>>> import numpy as np
>>> np.set_printoptions(precision=1, suppress=True, linewidth=140, legacy="1.25")
>>> rd = lambda a: np.round(a, 1) + 0
>>> m1 = np.array([[0, 0, 1], [0, 0, 3], [-9, 3, 2], [3, -1, 1], [-6, 2, 0]])
>>> m1
array([[ 0,  0,  1],
       [ 0,  0,  3],
       [-9,  3,  2],
       [ 3, -1,  1],
       [-6,  2,  0]])
>>> left, s, vt = np.linalg.svd(m1)
>>> np.argmax(s[:-1] / (s[1:] + 1e-6)) + 1
2
>>> rd(s)
array([11.9,  3.6,  0. ])
>>> out = left[:, :2] @ np.diag(s[:2]) @ vt[:2]
>>> np.linalg.matrix_rank(m1, rtol=0.05)
2
>>> rd(out)
array([[ 0.,  0.,  1.],
       [ 0.,  0.,  3.],
       [-9.,  3.,  2.],
       [ 3., -1.,  1.],
       [-6.,  2.,  0.]])
>>> rd(np.linalg.norm(m1 - out) / np.linalg.norm(m1))
0.0
>>> th = np.radians(72)
>>> R = np.eye(3)
>>> R[2, 2] = R[1, 1] = np.cos(th)
>>> R[2, 1], R[1, 2] = -np.sin(th), np.sin(th)
>>> rd(R)
array([[ 1. ,  0. ,  0. ],
       [ 0. ,  0.3,  1. ],
       [ 0. , -1. ,  0.3]])
>>> out = m1 @ R.T
>>> rd(np.linalg.det(R)), rd(np.trace(R))
(1.0, 1.6)
>>> rd(out)
array([[ 0. ,  1. ,  0.3],
       [ 0. ,  2.9,  0.9],
       [-9. ,  2.8, -2.2],
       [ 3. ,  0.6,  1.3],
       [-6. ,  0.6, -1.9]])
>>> rd(np.linalg.svd(m1, compute_uv=False)), rd(np.linalg.svd(out, compute_uv=False))
(array([11.9,  3.6,  0. ]), array([11.9,  3.6,  0. ]))
>>> np.allclose(np.linalg.norm(m1, axis=1), np.linalg.norm(out, axis=1))
True
>>> rank = np.linalg.matrix_rank(m1)
>>> rank
2
>>> N = np.linalg.svd(m1)[2][rank:].T
>>> rd(m1 @ N)
array([[0.],
       [0.],
       [0.],
       [0.],
       [0.]])
>>> [int(np.linalg.matrix_rank(m1[:, :j + 1])) for j in range(3)]
[1, 1, 2]
>>> rd(N[:, 0] / N[np.abs(N[:, 0]).round(6).argmax(), 0])
array([0.3, 1. , 0. ])
>>> rd(N @ N.T)
array([[0.1, 0.3, 0. ],
       [0.3, 0.9, 0. ],
       [0. , 0. , 0. ]])
>>> [int(np.linalg.matrix_rank(m1[:i])) for i in range(1, len(m1) + 1)]
[1, 1, 2, 2, 2]
>>> np.linalg.matrix_rank(m1.T @ m1), np.linalg.matrix_rank(m1 @ m1.T)
(2, 2)
>>> rd(m1 @ np.linalg.pinv(m1) @ m1)
array([[ 0.,  0.,  1.],
       [ 0.,  0.,  3.],
       [-9.,  3.,  2.],
       [ 3., -1.,  1.],
       [-6.,  2.,  0.]])
>>> np.abs(np.diag(np.linalg.qr(m1)[1])) > 1e-9
array([ True, False,  True])
>>> J = np.loadtxt("layer4.csv", delimiter=",")
>>> J
array([[-1.,  0.,  1.,  2.,  3.,  4.],
       [ 5.,  6.,  7.,  8.,  9., 10.],
       [11., 12., 13., 14., 15., 16.],
       [17., 18., 19., 20., 21., 22.]])
>>> left, s, vt = np.linalg.svd(m1)
>>> evecs = vt[:(s > 1e-8).sum()]
>>> rng = np.random.default_rng(833)
>>> x0 = m1[2] + 2 * m1[0] + rng.integers(2) * np.eye(3)[2]
>>> x0
array([-9.,  3.,  4.])
>>> np.allclose(evecs.T @ evecs @ x0, x0)
True
>>> rd(np.diag(evecs.T @ evecs))
array([0.9, 0.1, 1. ])
>>> rd(np.linalg.norm(x0 - evecs.T @ evecs @ x0))
0.0
>>> np.linalg.matrix_rank(np.vstack([m1, x0]))
2
>>> rank = np.linalg.matrix_rank(J)
>>> rank
2
>>> N = np.linalg.svd(J)[2][rank:].T
>>> [int(np.linalg.matrix_rank(np.delete(J, i, axis=0))) for i in range(4)]
[2, 2, 2, 2]
>>> [int(np.linalg.matrix_rank(J[:i])) for i in range(1, len(J) + 1)]
[1, 2, 2, 2]
>>> [int(np.linalg.matrix_rank(J[:, :j + 1])) for j in range(6)]
[1, 2, 2, 2, 2, 2]
>>> np.linalg.matrix_rank(J.T @ J), np.linalg.matrix_rank(J @ J.T)
(2, 2)
>>> np.allclose(J @ N, 0)
True
>>> W0 = np.load("w.npy")
>>> rd(W0)
array([[ 0.2,  0.1, -0.1,  0.3, -0.2],
       [ 0.1,  0. ,  0. ,  0.1, -0.1],
       [-0.1,  0. ,  0. , -0.1,  0.1],
       [ 0.3,  0.1, -0.1,  0.6, -0.3],
       [-0.2, -0.1,  0.1, -0.3,  0.2]])
>>> np.abs(np.diag(np.linalg.qr(W0)[1])) > 1e-9
array([ True, False, False, False, False])
>>> np.linalg.lstsq(W0[:-1].T, W0[-1])[2]
1
>>> np.unique(W0.round(6), axis=0).shape
(5, 5)
>>> rd(np.trace(np.linalg.pinv(W0) @ W0))
1.0
>>> np.allclose(W0[:-1].T @ np.linalg.lstsq(W0[:-1].T, W0[-1])[0], W0[-1])
True
>>> rank = np.linalg.matrix_rank(W0)
>>> rank
1
>>> N = np.linalg.svd(W0)[2][rank:].T
>>> np.allclose(W0 @ N, 0)
True
>>> N.shape
(5, 4)
>>> np.linalg.matrix_rank(W0.T @ W0), np.linalg.matrix_rank(W0 @ W0.T)
(1, 1)
>>> out = np.array([[5, 5], [0, -3]])
>>> Z = np.kron(out, W0)
>>> np.linalg.matrix_rank(Z)
2
>>> rd(Z)
array([[ 1. ,  0.3, -0.3,  1.7, -1. ,  1. ,  0.3, -0.3,  1.7, -1. ],
       [ 0.3,  0.1, -0.1,  0.6, -0.3,  0.3,  0.1, -0.1,  0.6, -0.3],
       [-0.3, -0.1,  0.1, -0.6,  0.3, -0.3, -0.1,  0.1, -0.6,  0.3],
       [ 1.7,  0.6, -0.6,  2.8, -1.7,  1.7,  0.6, -0.6,  2.8, -1.7],
       [-1. , -0.3,  0.3, -1.7,  1. , -1. , -0.3,  0.3, -1.7,  1. ],
       [ 0. ,  0. ,  0. ,  0. ,  0. , -0.6, -0.2,  0.2, -1. ,  0.6],
       [ 0. ,  0. ,  0. ,  0. ,  0. , -0.2, -0.1,  0.1, -0.3,  0.2],
       [ 0. ,  0. ,  0. ,  0. ,  0. ,  0.2,  0.1, -0.1,  0.3, -0.2],
       [ 0. ,  0. ,  0. ,  0. ,  0. , -1. , -0.3,  0.3, -1.7,  1. ],
       [ 0. ,  0. ,  0. ,  0. ,  0. ,  0.6,  0.2, -0.2,  1. , -0.6]])
>>> X = np.array([[0, 0, 0, 8, 3],
...     [0, 0, 0, 5, 1],
...     [0, 4, 0, 0, 0],
...     [0, 0, 0, 9, 5],
...     [0, 0, 0, 4, 0],
...     [0, 0, 0, 5, 1],
...     [0, 4, 0, 0, 0],
...     [0, 3, 0, 1, 0],
...     [0, 3, 0, 1, 0],
...     [0, 0, 0, 4, 0],
...     [0, 0, 0, 4, 0],
...     [0, 0, 0, 4, 1]])
>>> th = np.radians(15)
>>> R = np.eye(5)
>>> R[4, 4] = R[1, 1] = np.cos(th)
>>> R[4, 1], R[1, 4] = -np.sin(th), np.sin(th)
>>> rd(R)
array([[ 1. ,  0. ,  0. ,  0. ,  0. ],
       [ 0. ,  1. ,  0. ,  0. ,  0.3],
       [ 0. ,  0. ,  1. ,  0. ,  0. ],
       [ 0. ,  0. ,  0. ,  1. ,  0. ],
       [ 0. , -0.3,  0. ,  0. ,  1. ]])
>>> out = X @ R.T
>>> rd(np.linalg.svd(X, compute_uv=False)), rd(np.linalg.svd(out, compute_uv=False))
(array([17. ,  7.1,  3.1,  0. ,  0. ]), array([17. ,  7.1,  3.1,  0. ,  0. ]))
>>> rd(np.abs(out - X).max(axis=0))
array([0. , 1.3, 0. , 0. , 1. ])
>>> rd(out)
array([[ 0. ,  0.8,  0. ,  8. ,  2.9],
       [ 0. ,  0.3,  0. ,  5. ,  1. ],
       [ 0. ,  3.9,  0. ,  0. , -1. ],
       [ 0. ,  1.3,  0. ,  9. ,  4.8],
       [ 0. ,  0. ,  0. ,  4. ,  0. ],
       [ 0. ,  0.3,  0. ,  5. ,  1. ],
       [ 0. ,  3.9,  0. ,  0. , -1. ],
       [ 0. ,  2.9,  0. ,  1. , -0.8],
       [ 0. ,  2.9,  0. ,  1. , -0.8],
       [ 0. ,  0. ,  0. ,  4. ,  0. ],
       [ 0. ,  0. ,  0. ,  4. ,  0. ],
       [ 0. ,  0.3,  0. ,  4. ,  1. ]])
>>> np.allclose(np.linalg.norm(X, axis=1), np.linalg.norm(out, axis=1))
True
>>> np.allclose(X @ X.T, out @ out.T)
True
>>> rank = np.linalg.matrix_rank(out)
>>> rank
3
>>> N = np.linalg.svd(out)[2][rank:].T
>>> np.allclose(out @ N, 0)
True
>>> rd(out @ N)
array([[0., 0.],
       [0., 0.],
       [0., 0.],
       [0., 0.],
       [0., 0.],
       [0., 0.],
       [0., 0.],
       [0., 0.],
       [0., 0.],
       [0., 0.],
       [0., 0.],
       [0., 0.]])
>>> [int(np.linalg.matrix_rank(out[:i])) for i in range(1, len(out) + 1)]
[1, 2, 3, 3, 3, 3, 3, 3, 3, 3, 3, 3]
>>> np.linalg.matrix_rank(out.T @ out), np.linalg.matrix_rank(out @ out.T)
(3, 3)
>>> [int(np.linalg.matrix_rank(np.delete(out, i, axis=0))) for i in range(12)]
[3, 3, 3, 3, 3, 3, 3, 3, 3, 3, 3, 3]
>>> def softmax(z):
...     e = np.exp(z - z.max(axis=-1, keepdims=True))
...     return e / e.sum(axis=-1, keepdims=True)
... 
>>> rd(softmax(10 * X[5]))
array([0., 0., 0., 1., 0.])
>>> rd(softmax(X[5] + 3))
array([0., 0., 0., 1., 0.])
>>> scores = X @ X.T / np.sqrt(5)
>>> rd(softmax(scores))
array([[0. , 0. , 0. , 1. , 0. , 0. , 0. , 0. , 0. , 0. , 0. , 0. ],
       [0. , 0. , 0. , 1. , 0. , 0. , 0. , 0. , 0. , 0. , 0. , 0. ],
       [0. , 0. , 0.4, 0. , 0. , 0. , 0.4, 0.1, 0.1, 0. , 0. , 0. ],
       [0. , 0. , 0. , 1. , 0. , 0. , 0. , 0. , 0. , 0. , 0. , 0. ],
       [0.1, 0. , 0. , 0.9, 0. , 0. , 0. , 0. , 0. , 0. , 0. , 0. ],
       [0. , 0. , 0. , 1. , 0. , 0. , 0. , 0. , 0. , 0. , 0. , 0. ],
       [0. , 0. , 0.4, 0. , 0. , 0. , 0.4, 0.1, 0.1, 0. , 0. , 0. ],
       [0. , 0. , 0.3, 0.1, 0. , 0. , 0.3, 0.1, 0.1, 0. , 0. , 0. ],
       [0. , 0. , 0.3, 0.1, 0. , 0. , 0.3, 0.1, 0.1, 0. , 0. , 0. ],
       [0.1, 0. , 0. , 0.9, 0. , 0. , 0. , 0. , 0. , 0. , 0. , 0. ],
       [0.1, 0. , 0. , 0.9, 0. , 0. , 0. , 0. , 0. , 0. , 0. , 0. ],
       [0.1, 0. , 0. , 0.9, 0. , 0. , 0. , 0. , 0. , 0. , 0. , 0. ]])
>>> rd(softmax(scores + np.triu(np.full(scores.shape, -np.inf), 1)))
array([[1. , 0. , 0. , 0. , 0. , 0. , 0. , 0. , 0. , 0. , 0. , 0. ],
       [1. , 0. , 0. , 0. , 0. , 0. , 0. , 0. , 0. , 0. , 0. , 0. ],
       [0. , 0. , 1. , 0. , 0. , 0. , 0. , 0. , 0. , 0. , 0. , 0. ],
       [0. , 0. , 0. , 1. , 0. , 0. , 0. , 0. , 0. , 0. , 0. , 0. ],
       [0.1, 0. , 0. , 0.9, 0. , 0. , 0. , 0. , 0. , 0. , 0. , 0. ],
       [0. , 0. , 0. , 1. , 0. , 0. , 0. , 0. , 0. , 0. , 0. , 0. ],
       [0. , 0. , 0.5, 0. , 0. , 0. , 0.5, 0. , 0. , 0. , 0. , 0. ],
       [0.1, 0. , 0.3, 0.1, 0. , 0. , 0.3, 0.1, 0. , 0. , 0. , 0. ],
       [0. , 0. , 0.3, 0.1, 0. , 0. , 0.3, 0.1, 0.1, 0. , 0. , 0. ],
       [0.1, 0. , 0. , 0.9, 0. , 0. , 0. , 0. , 0. , 0. , 0. , 0. ],
       [0.1, 0. , 0. , 0.9, 0. , 0. , 0. , 0. , 0. , 0. , 0. , 0. ],
       [0.1, 0. , 0. , 0.9, 0. , 0. , 0. , 0. , 0. , 0. , 0. , 0. ]])
>>> softmax(scores).round(6).argmax(axis=1)
array([3, 3, 2, 3, 3, 3, 2, 2, 2, 3, 3, 3])
>>> left, s, vt = np.linalg.svd(X)
>>> np.argmax(s[:-1] / (s[1:] + 1e-6)) + 1
3
>>> rd(s)
array([17. ,  7.1,  3.1,  0. ,  0. ])
>>> out = left[:, :3] @ np.diag(s[:3]) @ vt[:3]
>>> np.linalg.matrix_rank(X, rtol=0.05)
3
>>> rd(np.linalg.norm(X - out, 2)), rd(s[3])
(0.0, 0.0)
>>> rd(out)
array([[0., 0., 0., 8., 3.],
       [0., 0., 0., 5., 1.],
       [0., 4., 0., 0., 0.],
       [0., 0., 0., 9., 5.],
       [0., 0., 0., 4., 0.],
       [0., 0., 0., 5., 1.],
       [0., 4., 0., 0., 0.],
       [0., 3., 0., 1., 0.],
       [0., 3., 0., 1., 0.],
       [0., 0., 0., 4., 0.],
       [0., 0., 0., 4., 0.],
       [0., 0., 0., 4., 1.]])
>>> rank = np.linalg.matrix_rank(X)
>>> rank
3
>>> N = np.linalg.svd(X)[2][rank:].T
>>> [int(np.linalg.matrix_rank(X[:i])) for i in range(1, len(X) + 1)]
[1, 2, 3, 3, 3, 3, 3, 3, 3, 3, 3, 3]
>>> [int(np.linalg.matrix_rank(np.delete(X, i, axis=0))) for i in range(12)]
[3, 3, 3, 3, 3, 3, 3, 3, 3, 3, 3, 3]
>>> rd(X @ N)
array([[0., 0.],
       [0., 0.],
       [0., 0.],
       [0., 0.],
       [0., 0.],
       [0., 0.],
       [0., 0.],
       [0., 0.],
       [0., 0.],
       [0., 0.],
       [0., 0.],
       [0., 0.]])
>>> out = np.array([[1, 1], [1, 0]])
>>> Z = np.array([[-1]])
>>> F = np.block([[out, np.zeros((2, 1))], [np.zeros((1, 2)), Z]])
>>> F
array([[ 1.,  1.,  0.],
       [ 1.,  0.,  0.],
       [ 0.,  0., -1.]])
>>> rd(np.linalg.norm(F[2] - F[0]))
1.7
>>> rd(np.linalg.norm(F, axis=1))
array([1.4, 1. , 1. ])
>>> F[2] @ F[0]
0.0
